In [1]: import numpy as np

In [2]: np.set_printoptions(precision=2, suppress=True, linewidth=100)

In [3]: X = np.load("sample13.npy")

In [4]: X
Out[4]: 
array([[ 1.72,  2.08,  8.34],
       [-1.53, -0.38,  2.24],
       [-3.21, -3.07, -0.18],
       [-4.22, -7.44, -0.27],
       [-3.61, -4.11, -0.57],
       [-4.25, -4.46, -1.83],
       [ 0.88,  2.78,  6.08],
       [-2.9 , -4.22,  1.1 ],
       [ 0.23,  0.4 ,  5.82],
       [-3.04, -2.37, -0.14],
       [-5.21, -5.41, -3.53],
       [-2.49, -2.29,  1.04],
       [-5.65, -8.06, -3.19],
       [-3.62, -4.04, -0.62],
       [-4.59, -7.35, -1.15],
       [-2.21, -4.2 ,  2.63],
       [-1.07,  0.3 ,  2.95],
       [-2.6 , -2.34,  0.81],
       [ 1.13,  4.44,  5.82]])

In [5]: Y = np.array([[-1, 1], [-2, 0], [-2, -2]])

In [6]: np.linalg.matrix_rank(X @ Y)
Out[6]: np.int64(2)

In [7]: np.einsum("ij->j", X)
Out[7]: array([-46.24, -49.74,  25.35])

In [8]: np.vstack([X, Y.T]).shape
Out[8]: (21, 3)

In [9]: labels = X[:, 2] > np.median(X[:, 2])

In [10]: r0 = X[labels].mean(axis=0) - X[~labels].mean(axis=0)

In [11]: r0
Out[11]: array([3.31, 4.74, 5.07])

In [12]: x0 = np.array([-2, 4, 5])

In [13]: a = np.maximum(X @ x0, 0)

In [14]: X.T @ a
Out[14]: array([ 129.37,  412.56, 1150.78])

In [15]: X * (a > 1e-9)[:, None]
Out[15]: 
array([[ 1.72,  2.08,  8.34],
       [-1.53, -0.38,  2.24],
       [-0.  , -0.  , -0.  ],
       [-0.  , -0.  , -0.  ],
       [-0.  , -0.  , -0.  ],
       [-0.  , -0.  , -0.  ],
       [ 0.88,  2.78,  6.08],
       [-0.  , -0.  ,  0.  ],
       [ 0.23,  0.4 ,  5.82],
       [-0.  , -0.  , -0.  ],
       [-0.  , -0.  , -0.  ],
       [-2.49, -2.29,  1.04],
       [-0.  , -0.  , -0.  ],
       [-0.  , -0.  , -0.  ],
       [-0.  , -0.  , -0.  ],
       [-2.21, -4.2 ,  2.63],
       [-1.07,  0.3 ,  2.95],
       [-0.  , -0.  ,  0.  ],
       [ 1.13,  4.44,  5.82]])

In [16]: np.maximum(X @ (3 * x0), 0)
Out[16]: 
array([139.74,  38.22,   0.  ,   0.  ,   0.  ,   0.  , 119.28,   0.  ,  90.72,   0.  ,   0.  ,
         3.06,   0.  ,   0.  ,   0.  ,   2.31,  54.27,   0.  , 133.8 ])

In [17]: a
Out[17]: 
array([46.58, 12.74,  0.  ,  0.  ,  0.  ,  0.  , 39.76,  0.  , 30.24,  0.  ,  0.  ,  1.02,  0.  ,
        0.  ,  0.  ,  0.77, 18.09,  0.  , 44.6 ])

In [18]: np.maximum(X @ x0, 0) - np.maximum(-X @ x0, 0)
Out[18]: 
array([ 46.58,  12.74,  -6.76, -22.67, -12.07, -18.49,  39.76,  -5.58,  30.24,  -4.1 , -28.87,
         1.02, -36.89, -12.02, -25.97,   0.77,  18.09,  -0.11,  44.6 ])

In [19]: mat = np.load("a.npy")

In [20]: mat
Out[20]: 
array([[0, 0, 2],
       [3, 0, 0],
       [0, 1, 0]])

In [21]: q, V = np.linalg.qr(mat[:, :1])[0], np.linalg.qr(mat[:, 1:])[0]

In [22]: sigma = np.linalg.svd(q.T @ V, compute_uv=False)

In [23]: round(float(np.linalg.norm(q @ q.T - V @ V.T, 2)), 2)
Out[23]: 1.0
